$ python -q
>>> import numpy as np
>>> from numpy import linalg as LA
>>> np.set_printoptions(precision=4, suppress=True, linewidth=140, floatmode="fixed")
>>> def tidy(a):
...     return np.round(a, 4) + 0
... 
>>> data = np.load("data.npy")
>>> print(data)
[[0 2 0 1 0 3 2 0 0]
 [2 2 0 2 2 3 0 2 2]
 [1 1 2 1 3 1 3 3 3]
 [2 2 1 3 2 1 0 0 1]
 [2 3 3 0 3 2 1 2 0]
 [2 1 2 1 3 2 0 1 0]
 [0 1 3 0 0 0 2 3 3]
 [0 3 1 0 1 3 2 1 2]]
>>> blk = np.stack([data, 3 * data, data[::-1]])
>>> print(LA.matrix_rank(blk.reshape(3, -1)))
2
>>> print(tidy(LA.norm(blk, axis=(1, 2))))
[15.6205 46.8615 15.6205]
>>> print(np.einsum("bij,cij->bc", blk, blk))
[[ 244  732  152]
 [ 732 2196  456]
 [ 152  456  244]]
>>> r0, r1 = data[0], data[1]
>>> print(r0 @ r1)
15
>>> p = (r0 @ r1) / (r0 @ r0) * r0
>>> print(tidy(r1 - p))
[ 2.0000  0.3333  0.0000  1.1667  2.0000  0.5000 -1.6667  2.0000  2.0000]
>>> print(tidy(p))
[0.0000 1.6667 0.0000 0.8333 0.0000 2.5000 1.6667 0.0000 0.0000]
>>> print(tidy(LA.norm(data[4], 1)), tidy(LA.norm(data[4], np.inf)))
16.0 3.0
>>> print(tidy(LA.norm(data, axis=0)))
[4.1231 5.7446 5.2915 4.0000 6.0000 6.0828 4.6904 5.2915 5.1962]
>>> arr = np.array([[4, 2, 5],
...     [10, 5, 9],
...     [12, 6, 0],
...     [14, 7, 9],
...     [-14, -7, -2],
...     [-16, -8, -6],
...     [6, 3, -9],
...     [-2, -1, 2]])
>>> r0, r1 = arr[7], arr[5]
>>> print(r0 @ r0)
9
>>> print(r0 @ r1)
28
>>> p = (r0 @ r1) / (r0 @ r0) * r0
>>> print(LA.matrix_rank(np.outer(r0, r1)))
1
>>> W = np.array([[2, 3, 3, 1, 1, 3], [3, 0, 1, 1, 3, 2], [3, 0, 0, 2, 1, 3]])
>>> beta = np.array([3, 0, 1, 2, 1, 0])
>>> act = np.maximum(arr @ W + beta, 0)
>>> print(LA.matrix_rank(act))
5
>>> cent = np.array([[0, 3], [2, 1], [3, 3], [2, 2], [1, 2], [1, 3]])
>>> print(W @ cent)
[[21 31]
 [10 26]
 [ 8 24]]
>>> print(act @ cent)
[[152 314]
 [340 674]
 [320 546]
 [444 850]
 [  0   0]
 [  0   0]
 [109  98]
 [  6  12]]
>>> M = np.load("run18.npy")
>>> print(M)
[[0.5000 0.0000 0.0000 0.2500 0.2500]
 [0.0000 0.5000 0.0000 0.2500 0.2500]
 [0.2500 0.0000 0.2500 0.2500 0.2500]
 [0.2500 0.2500 0.0000 0.2500 0.2500]
 [0.3333 0.0000 0.0000 0.0000 0.6667]]
>>> print(tidy(LA.norm(M, axis=0)))
[0.6972 0.5590 0.2500 0.5000 0.8334]
>>> print(tidy(LA.norm(M) ** 2 / LA.norm(M, 2) ** 2))
1.4189
>>> print(tidy(LA.norm(M, 2)))
1.1281
>>> print(M[3] @ M[1])
0.25
>>> print(tidy(LA.norm(M, "nuc")))
2.3262
>>> print(tidy(LA.norm(M, axis=1)))
[0.6124 0.6124 0.5000 0.5000 0.7454]
>>> m1 = np.load("layer9.npy")
>>> print(m1)
[[ 1.3000 -0.2000  1.3000 -0.1000 -2.5000  0.6000]
 [ 0.6000 -1.2000 -1.0000 -0.6000 -0.3000 -1.2000]
 [-2.5000  1.8000 -0.4000  0.0000 -0.7000 -0.3000]]
>>> print(tidy(LA.norm(m1, "nuc")))
8.3695
>>> print(tidy(LA.norm(m1, 1)), tidy(LA.norm(m1, np.inf)))
4.4 6.0
>>> print(tidy(LA.norm(m1, axis=1)))
[3.1686 2.1656 3.1984]
>>> blk = np.stack([m1, -3 * m1, m1[::-1]])
>>> print(LA.matrix_rank(blk))
[3 3 3]
>>> print(blk.shape)
(3, 3, 6)
>>> print(tidy(blk.sum(axis=0)))
[[-5.1000  2.2000 -3.0000  0.2000  4.3000 -1.5000]
 [-0.6000  1.2000  1.0000  0.6000  0.3000  1.2000]
 [ 6.3000 -3.8000  2.1000 -0.1000 -1.1000  1.2000]]
>>> print(tidy(LA.norm(blk, axis=(1, 2))))
[ 4.9960 14.9880  4.9960]
>>> cov = m1.T @ m1
>>> print(np.trace(cov), (m1 ** 2).sum())
24.96 24.96
>>> print(np.allclose(cov, cov.T))
True
>>> print(tidy(LA.svd(m1, compute_uv=False) ** 2))
[13.1197  8.4579  3.3825]
>>> print(LA.matrix_rank(cov))
3
>>> print((m1 @ m1.T).shape)
(3, 3)
>>> print(tidy(np.diag(cov)))
[8.3000 4.7200 2.8500 0.3700 6.8300 1.8900]
>>> E = np.load("sample1.npy")
>>> print(tidy(E))
[[ 0.0000  0.3362  0.0356 -0.3703 -0.2954]
 [ 0.3800 -0.3555 -0.2822  0.1920 -0.5658]
 [-0.2955  0.3979 -0.4376  0.1326 -0.2674]
 [ 0.6755  0.0030 -0.0546  0.1482 -0.1353]
 [ 0.0422 -0.2730  0.5930  0.2290  0.1206]
 [-0.2955  0.0617 -0.0341  0.8276 -0.0443]
 [ 0.2111 -0.1041 -0.5633  0.0441  0.6797]
 [ 0.4222  0.7163  0.2336  0.2172  0.1555]]
>>> print(np.abs(np.diag(LA.qr(arr)[1])) > 1e-9)
[ True False  True]
>>> print(tidy(arr @ LA.pinv(arr) @ arr))
[[  4.0000   2.0000   5.0000]
 [ 10.0000   5.0000   9.0000]
 [ 12.0000   6.0000   0.0000]
 [ 14.0000   7.0000   9.0000]
 [-14.0000  -7.0000  -2.0000]
 [-16.0000  -8.0000  -6.0000]
 [  6.0000   3.0000  -9.0000]
 [ -2.0000  -1.0000   2.0000]]
>>> other = np.array([[3, 5, 4, 1, 3, 1, 0, 1],
...     [5, 2, 1, 0, 1, 1, 0, 0],
...     [2, 4, 1, 3, 2, 2, 0, 1],
...     [1, 3, 3, 0, 0, 3, 2, 2],
...     [4, 0, 0, 5, 1, 0, 5, 1],
...     [3, 2, 3, 3, 0, 5, 4, 1],
...     [4, 1, 0, 2, 5, 5, 1, 4],
...     [4, 4, 5, 2, 0, 3, 4, 1]])
>>> K = np.tril(other)
>>> print(K)
[[3 0 0 0 0 0 0 0]
 [5 2 0 0 0 0 0 0]
 [2 4 1 0 0 0 0 0]
 [1 3 3 0 0 0 0 0]
 [4 0 0 5 1 0 0 0]
 [3 2 3 3 0 5 0 0]
 [4 1 0 2 5 5 1 0]
 [4 4 5 2 0 3 4 1]]
>>> # rows and columns are dependent
>>> Uu, s, VT = LA.svd(arr)
>>> vecs = VT[:(s > 1e-8).sum()]
>>> rng = np.random.default_rng(548854)
>>> x = arr[7] + -1 * arr[0] + rng.integers(2) * np.eye(3)[0]
>>> print(x)
[-6.0000 -3.0000 -3.0000]
>>> print(np.allclose(vecs.T @ vecs @ x, x))
True
>>> print(tidy(vecs.T @ vecs))
[[0.8000 0.4000 0.0000]
 [0.4000 0.2000 0.0000]
 [0.0000 0.0000 1.0000]]
>>> print(tidy(np.diag(vecs.T @ vecs)))
[0.8000 0.2000 1.0000]
>>> print(LA.matrix_rank(np.vstack([arr, x])))
2
>>> print(tidy(LA.norm(x - vecs.T @ vecs @ x)))
0.0
>>> F = np.array([[3, 4, 5, 6, 7, 8, 9, 10, 11],
...     [12, 13, 14, 15, 16, 17, 18, 19, 20],
...     [21, 22, 23, 24, 25, 26, 27, 28, 29],
...     [30, 31, 32, 33, 34, 35, 36, 37, 38],
...     [39, 40, 41, 42, 43, 44, 45, 46, 47],
...     [48, 49, 50, 51, 52, 53, 54, 55, 56]])
>>> def softmax(z):
...     e = np.exp(z - z.max(axis=-1, keepdims=True))
...     return e / e.sum(axis=-1, keepdims=True)
... 
>>> print(tidy(softmax(10 * F[1])))
[0.0000 0.0000 0.0000 0.0000 0.0000 0.0000 0.0000 0.0000 1.0000]
>>> S = F @ F.T / np.sqrt(9)
>>> print(tidy(softmax(S + np.triu(np.full(S.shape, -np.inf), 1))))
[[1.0000 0.0000 0.0000 0.0000 0.0000 0.0000]
 [0.0000 1.0000 0.0000 0.0000 0.0000 0.0000]
 [0.0000 0.0000 1.0000 0.0000 0.0000 0.0000]
 [0.0000 0.0000 0.0000 1.0000 0.0000 0.0000]
 [0.0000 0.0000 0.0000 0.0000 1.0000 0.0000]
 [0.0000 0.0000 0.0000 0.0000 0.0000 1.0000]]
>>> print(tidy(softmax(S)))
[[0.0000 0.0000 0.0000 0.0000 0.0000 1.0000]
 [0.0000 0.0000 0.0000 0.0000 0.0000 1.0000]
 [0.0000 0.0000 0.0000 0.0000 0.0000 1.0000]
 [0.0000 0.0000 0.0000 0.0000 0.0000 1.0000]
 [0.0000 0.0000 0.0000 0.0000 0.0000 1.0000]
 [0.0000 0.0000 0.0000 0.0000 0.0000 1.0000]]
>>> print(softmax(S)[1] @ F)
[48.0000 49.0000 50.0000 51.0000 52.0000 53.0000 54.0000 55.0000 56.0000]
>>> other = F + rng.integers(-2, 3, (6, 2)) @ rng.integers(-2, 3, (2, 9))
>>> print(other)
[[ 9  2  1  2  3  8  3 12  7]
 [12 13 14 15 16 17 18 19 20]
 [27 20 19 20 21 26 21 30 25]
 [29 32 33 33 35 35 38 36 40]
 [41 38 39 42 41 44 41 48 43]
 [52 47 47 49 49 53 49 57 52]]
>>> print(np.abs(other - F).sum(axis=1))
[32  0 32  9 18 25]
